$ python3 -q
>>> import numpy as np
>>> import numpy.linalg as la
>>> np.set_printoptions(precision=2, suppress=True, linewidth=200, floatmode="fixed")
>>> arr = np.load("layer9.npy")
>>> arr
array([[0.00, 1.00, 1.00, 1.00, 1.00, 1.00],
       [1.00, 0.00, 1.00, 1.00, 1.00, 1.00],
       [1.00, 1.00, 0.00, 1.00, 1.00, 1.00],
       [1.00, 1.00, 1.00, 0.00, 1.00, 1.00],
       [1.00, 1.00, 1.00, 1.00, 0.00, 1.00],
       [1.00, 1.00, 1.00, 1.00, 1.00, 0.00]])
>>> round(la.eigvalsh(arr).min(), 2)
np.float64(-1.0)
>>> np.all(la.eigvalsh(arr) > 0)
np.False_
>>> la.matrix_power(arr, 2)
array([[5.00, 4.00, 4.00, 4.00, 4.00, 4.00],
       [4.00, 5.00, 4.00, 4.00, 4.00, 4.00],
       [4.00, 4.00, 5.00, 4.00, 4.00, 4.00],
       [4.00, 4.00, 4.00, 5.00, 4.00, 4.00],
       [4.00, 4.00, 4.00, 4.00, 5.00, 4.00],
       [4.00, 4.00, 4.00, 4.00, 4.00, 5.00]])
>>> np.allclose(arr @ arr.T, arr.T @ arr)
True
>>> arr @ arr
array([[5.00, 4.00, 4.00, 4.00, 4.00, 4.00],
       [4.00, 5.00, 4.00, 4.00, 4.00, 4.00],
       [4.00, 4.00, 5.00, 4.00, 4.00, 4.00],
       [4.00, 4.00, 4.00, 5.00, 4.00, 4.00],
       [4.00, 4.00, 4.00, 4.00, 5.00, 4.00],
       [4.00, 4.00, 4.00, 4.00, 4.00, 5.00]])
>>> round(la.det(arr), 2)
np.float64(-5.0)
>>> np.sort(np.abs(la.eigvals(arr)))
array([1.00, 1.00, 1.00, 1.00, 1.00, 5.00])
>>> evals, vecs = la.eigh(arr)
>>> vec = np.array([0, 3, 3, 0, 0, 2])
>>> la.eigvalsh(arr[1:, 1:])
array([-1.00, -1.00, -1.00, -1.00,  4.00])
>>> round(vec @ arr @ vec / (vec @ vec), 2), np.round(evals[0], 2), np.round(evals[-1], 2)
(np.float64(1.91), np.float64(-1.0), np.float64(5.0))
>>> (np.sign(vecs[:, -1].round(6)) == np.sign(vecs[0, -1].round(6))).astype(int)
array([1, 1, 1, 1, 1, 1])
>>> vecs * np.maximum(evals, 0) @ vecs.T
array([[0.83, 0.83, 0.83, 0.83, 0.83, 0.83],
       [0.83, 0.83, 0.83, 0.83, 0.83, 0.83],
       [0.83, 0.83, 0.83, 0.83, 0.83, 0.83],
       [0.83, 0.83, 0.83, 0.83, 0.83, 0.83],
       [0.83, 0.83, 0.83, 0.83, 0.83, 0.83],
       [0.83, 0.83, 0.83, 0.83, 0.83, 0.83]])
>>> evals, vecs = la.eigh(arr)
>>> np.unique(evals.round(6) + 0, return_counts=True)[1]
array([5, 1])
>>> np.round(vecs.T @ vecs, 2) + 0
array([[1.00, 0.00, 0.00, 0.00, 0.00, 0.00],
       [0.00, 1.00, 0.00, 0.00, 0.00, 0.00],
       [0.00, 0.00, 1.00, 0.00, 0.00, 0.00],
       [0.00, 0.00, 0.00, 1.00, 0.00, 0.00],
       [0.00, 0.00, 0.00, 0.00, 1.00, 0.00],
       [0.00, 0.00, 0.00, 0.00, 0.00, 1.00]])
>>> la.eigvalsh(arr @ arr)
array([ 1.00,  1.00,  1.00,  1.00,  1.00, 25.00])
>>> np.round(vecs.T @ arr @ vecs, 2) + 0
array([[-1.00,  0.00,  0.00,  0.00,  0.00,  0.00],
       [ 0.00, -1.00,  0.00,  0.00,  0.00,  0.00],
       [ 0.00,  0.00, -1.00,  0.00,  0.00,  0.00],
       [ 0.00,  0.00,  0.00, -1.00,  0.00,  0.00],
       [ 0.00,  0.00,  0.00,  0.00, -1.00,  0.00],
       [ 0.00,  0.00,  0.00,  0.00,  0.00,  5.00]])
>>> r0 = np.array([1, 2])
>>> np.cross(arr[4, :3], arr[2, :3])
array([-1.00,  1.00,  0.00])
>>> F = np.loadtxt("data.csv", delimiter=",")
>>> F
array([[ 36.38,  23.77, -16.17,   7.17,   3.01,   7.10, -31.41,   3.86, -14.51, -29.97],
       [-28.38,  -3.46,  -4.33,   4.31,  16.39,   4.03, -20.51, -39.44, -17.73, -18.61],
       [ 37.67,  23.88, -17.02,   9.31,   1.81,   7.80, -30.55,   3.23, -13.92, -30.14],
       [-26.93,  -6.71,  -6.25,   5.69,  15.87,   4.69, -18.22, -39.22, -17.56, -18.89],
       [-19.84, -20.11,   8.04,  13.70,  36.61, -21.01,  31.89,   2.35,  -8.34,  -3.69],
       [-28.85,  -6.62,  -6.88,   5.80,  16.09,   3.95, -19.55, -40.69, -18.65, -19.29],
       [-18.62, -19.21,  10.77,  13.27,  39.03, -21.97,  34.97,   2.50, -11.06,  -3.01],
       [ 37.77,  23.19, -17.98,   7.81,   2.64,   4.87, -32.54,   3.97, -13.49, -31.15],
       [ 37.62,  24.45, -18.42,   9.60,   0.52,   6.05, -31.47,   2.86, -15.97, -30.08],
       [-17.72, -20.06,  10.88,  13.72,  35.74, -19.87,  33.51,   2.99,  -9.84,  -0.55],
       [-28.92,  -5.65,  -6.90,   4.43,  16.00,   4.39, -20.83, -38.18, -16.50, -19.79],
       [ 36.93,  24.97, -17.25,   6.88,   3.42,   4.13, -32.62,   3.27, -15.09, -29.98],
       [ 38.68,  24.23, -17.66,   5.26,   2.15,   6.16, -32.94,   5.44, -15.36, -29.09],
       [-26.32,  -5.26,  -6.86,   7.99,  16.82,   2.66, -21.71, -41.17, -18.49, -19.78],
       [-28.00,  -7.17,  -6.27,   4.86,  15.05,   5.97, -17.98, -40.64, -18.62, -18.99],
       [ 38.87,  21.93, -19.30,   7.42,   2.31,   6.16, -32.11,   5.02, -15.20, -30.17],
       [-18.27, -21.70,  10.07,  12.22,  38.83, -21.00,  34.43,   2.61, -11.26,  -1.27],
       [ 36.72,  25.16, -16.64,   6.95,   1.93,   7.41, -30.93,   4.04, -15.53, -29.23],
       [-17.96, -18.76,  10.37,  14.27,  39.51, -17.83,  34.07,   3.03,  -9.55,  -1.42],
       [-28.09,  -4.22,  -6.63,   7.18,  17.47,   2.30, -19.83, -39.69, -17.19, -17.61],
       [-17.14, -20.00,  10.77,  14.02,  37.55, -19.88,  35.04,   3.35,  -9.52,  -2.46],
       [ 38.11,  23.95, -19.86,   8.41,   0.78,   6.85, -33.05,   3.91, -13.40, -28.94],
       [-17.54, -18.86,   9.71,  13.37,  37.90, -18.92,  34.65,   2.86,  -9.54,  -0.64],
       [ 37.75,  24.09, -17.00,   8.56,   1.37,   6.72, -33.61,   3.57, -14.10, -30.13],
       [-28.89,  -6.35,  -3.77,   7.05,  16.65,   5.54, -21.74, -40.20, -17.72, -19.25],
       [ 38.52,  25.70, -16.53,   8.41,   3.34,   5.58, -31.33,   6.02, -14.14, -29.54],
       [-18.97, -18.59,  10.71,  14.72,  38.64, -19.31,  32.96,   3.26,  -9.91,  -1.20],
       [-18.34, -19.84,  10.93,  13.96,  38.51, -19.49,  34.17,   1.42, -11.13,  -2.38],
       [-28.62,  -6.23,  -6.59,   5.83,  15.76,   4.43, -20.15, -41.09, -17.70, -20.69],
       [-26.01,  -7.43,  -6.15,   5.05,  14.16,   3.45, -19.20, -39.27, -18.38, -19.02],
       [-17.53, -19.71,  10.83,  14.53,  38.63, -17.51,  34.83,   2.13, -10.63,  -1.91],
       [-28.86,  -6.98,  -5.29,   7.60,  16.21,   5.25, -20.97, -40.08, -17.59, -19.60],
       [-27.28,  -7.65,  -6.45,   6.12,  16.10,   4.52, -19.76, -39.71, -17.49, -18.37]])
>>> arr @ arr
array([[5.00, 4.00, 4.00, 4.00, 4.00, 4.00],
       [4.00, 5.00, 4.00, 4.00, 4.00, 4.00],
       [4.00, 4.00, 5.00, 4.00, 4.00, 4.00],
       [4.00, 4.00, 4.00, 5.00, 4.00, 4.00],
       [4.00, 4.00, 4.00, 4.00, 5.00, 4.00],
       [4.00, 4.00, 4.00, 4.00, 4.00, 5.00]])
>>> arr.sum(axis=0)
array([5.00, 5.00, 5.00, 5.00, 5.00, 5.00])
>>> Lm = np.diag(arr.sum(axis=1)) - arr
>>> la.matrix_rank(Lm)
np.int64(5)
>>> Lm
array([[ 5.00, -1.00, -1.00, -1.00, -1.00, -1.00],
       [-1.00,  5.00, -1.00, -1.00, -1.00, -1.00],
       [-1.00, -1.00,  5.00, -1.00, -1.00, -1.00],
       [-1.00, -1.00, -1.00,  5.00, -1.00, -1.00],
       [-1.00, -1.00, -1.00, -1.00,  5.00, -1.00],
       [-1.00, -1.00, -1.00, -1.00, -1.00,  5.00]])
>>> np.round(la.eigvalsh(Lm), 2) + 0
array([0.00, 6.00, 6.00, 6.00, 6.00, 6.00])
>>> Lm @ np.ones(6)
array([0.00, 0.00, 0.00, 0.00, 0.00, 0.00])
